% python3 -q
>>> import numpy as np
>>> np.set_printoptions(precision=3, suppress=True, linewidth=200)
>>> rnd = lambda a: np.round(a, 3) + 0
>>> arr = np.load("x.npy")
>>> arr
array([[0, 0, 0],
       [0, 0, 1],
       [0, 1, 0]])
>>> arr[:, 1] @ arr[:, 0]
np.int64(0)
>>> arr.T @ arr
array([[0, 0, 0],
       [0, 1, 0],
       [0, 0, 1]])
>>> rnd(np.linalg.pinv(arr))
array([[0., 0., 0.],
       [0., 0., 1.],
       [0., 1., 0.]])
>>> w, evecs = np.linalg.eigh(arr)
>>> vec = np.array([1, -3, -2])
>>> (np.sign(evecs[:, -1].round(6)) == np.sign(evecs[0, -1].round(6))).astype(int)
array([1, 0, 0])
>>> rnd(np.linalg.eigvalsh(arr[1:, 1:]))
array([-1.,  1.])
>>> rnd(vec @ arr @ vec / (vec @ vec)), w[0], w[-1]
(np.float64(0.857), np.float64(-1.0), np.float64(1.0))
>>> rnd(evecs * np.abs(w) @ evecs.T)
array([[0., 0., 0.],
       [0., 1., 0.],
       [0., 0., 1.]])
>>> rnd(evecs * np.maximum(w, 0) @ evecs.T)
array([[0. , 0. , 0. ],
       [0. , 0.5, 0.5],
       [0. , 0.5, 0.5]])
>>> np.linalg.lstsq(arr[:-1].T, arr[-1])[2]
np.int32(1)
>>> rnd(np.trace(np.linalg.pinv(arr) @ arr))
np.float64(2.0)
>>> np.unique(arr.round(6), axis=0).shape
(3, 3)
>>> rnd(arr @ np.linalg.pinv(arr) @ arr)
array([[0., 0., 0.],
       [0., 0., 1.],
       [0., 1., 0.]])
>>> np.argwhere(np.triu(arr))
array([[1, 2]])
>>> arr @ arr
array([[0, 0, 0],
       [0, 1, 0],
       [0, 0, 1]])
>>> L = np.diag(arr.sum(axis=1)) - arr
>>> L
array([[ 0,  0,  0],
       [ 0,  1, -1],
       [ 0, -1,  1]])
>>> L @ np.ones(3)
array([0., 0., 0.])
>>> Q, _ = np.linalg.qr(np.array([[-0.2, -1.2, -0.9], [0.5, -0.3, -0.4], [0.7, 0.2, -0.6]]))
>>> evecs, _ = np.linalg.qr(np.array([[0.7, -0.1, 0.5, -0.2, 0.3],
...     [-0.5, -0.9, -0.1, 2.0, 0.0],
...     [-2.3, -0.7, -0.6, 1.7, -0.8],
...     [1.2, -0.9, 0.5, -1.0, -0.8],
...     [-0.9, -0.5, 0.0, -1.2, 0.7]]))
>>> sigma = 20 * 0.2 ** np.arange(3)
>>> M = Q[:, :3] * sigma @ evecs[:3]
>>> rnd(M)
array([[  0.638,   2.693,   2.332,  -4.424,  -1.33 ],
       [ -3.481,  -0.716,  -9.004,   5.494,  -2.607],
       [ -3.47 ,  -2.422, -12.024,   8.855,  -3.259]])
>>> u, r1 = M[1], M[2]
>>> rnd(u @ r1)
np.float64(179.229)
>>> rnd(u @ u)
np.float64(130.687)
>>> pr = (u @ r1) / (u @ u) * u
>>> rnd((r1 - pr) @ u)
np.float64(0.0)
>>> rnd(pr)
array([ -4.774,  -0.982, -12.349,   7.535,  -3.575])
>>> np.linalg.matrix_rank(np.outer(u, r1))
np.int64(1)
>>> rnd(np.linalg.norm(u + r1) ** 2 + np.linalg.norm(u - r1) ** 2)
np.float64(764.415)
>>> B = M / np.linalg.norm(M, axis=1, keepdims=True)
>>> gram = B @ B.T
>>> rnd(np.degrees(np.arccos(np.clip(gram[0, 1], -1, 1))))
np.float64(133.27)
>>> rnd(gram)
array([[ 1.   , -0.685, -0.769],
       [-0.685,  1.   ,  0.989],
       [-0.769,  0.989,  1.   ]])
>>> (np.abs(gram) > 0.9).astype(int)
array([[1, 0, 0],
       [0, 1, 1],
       [0, 1, 1]])
>>> U, sigma, VT = np.linalg.svd(gram)
>>> np.argmax(sigma[:-1] / (sigma[1:] + 1e-6)) + 1
np.int64(2)
>>> B = U[:, :2] @ np.diag(sigma[:2]) @ VT[:2]
>>> rnd(np.abs(gram - B).max())
np.float64(0.002)
>>> B = M / np.sqrt((M ** 2).mean(axis=1, keepdims=True))
>>> rnd(np.linalg.norm(B, axis=1))
array([2.236, 2.236, 2.236])
>>> np.linalg.matrix_rank(B) == np.linalg.matrix_rank(M)
np.True_
>>> u = np.array([1, 2, 4])
>>> rnd(np.correlate(M[0], M[2], "full"))
array([ -2.079,  -3.129,   8.576,   1.139, -71.605,  26.424,  18.614,  18.571,   4.615])
>>> rnd(np.polyval(u, M[0]))
array([ 5.683, 16.638, 14.099, 14.721,  3.109])
>>> rnd(np.cross(M[0, :3], M[2, :3]))
array([-26.735,  -0.421,   7.8  ])
>>> Q, _ = np.linalg.qr(np.array([[0.5, 0.0, 0.1, 0.7, 0.1],
...     [0.6, -2.1, 0.3, 1.9, -0.1],
...     [0.4, 1.0, 0.7, 1.8, 0.6],
...     [0.5, 1.1, -0.7, 0.6, -3.0],
...     [0.1, 0.6, -1.5, -0.6, 0.6]]))
>>> feats = Q[:, :5]
>>> rnd(feats)
array([[-0.493,  0.046, -0.072,  0.737,  0.454],
       [-0.591, -0.743,  0.091, -0.289, -0.083],
       [-0.394,  0.417, -0.552, -0.527,  0.298],
       [-0.493,  0.464,  0.246,  0.089, -0.688],
       [-0.099,  0.237,  0.789, -0.296,  0.474]])
>>> vec = np.array([2, 0, 2, 1, 1])
>>> rnd(np.linalg.inv(feats))
array([[-0.493, -0.591, -0.394, -0.493, -0.099],
       [ 0.046, -0.743,  0.417,  0.464,  0.237],
       [-0.072,  0.091, -0.552,  0.246,  0.789],
       [ 0.737, -0.289, -0.527,  0.089, -0.296],
       [ 0.454, -0.083,  0.298, -0.688,  0.474]])
>>> rnd(np.linalg.det(feats))
np.float64(1.0)
>>> rnd(np.abs(np.linalg.eigvals(feats)))
array([1., 1., 1., 1., 1.])
>>> rnd(feats.T @ (feats @ vec))
array([2., 0., 2., 1., 1.])
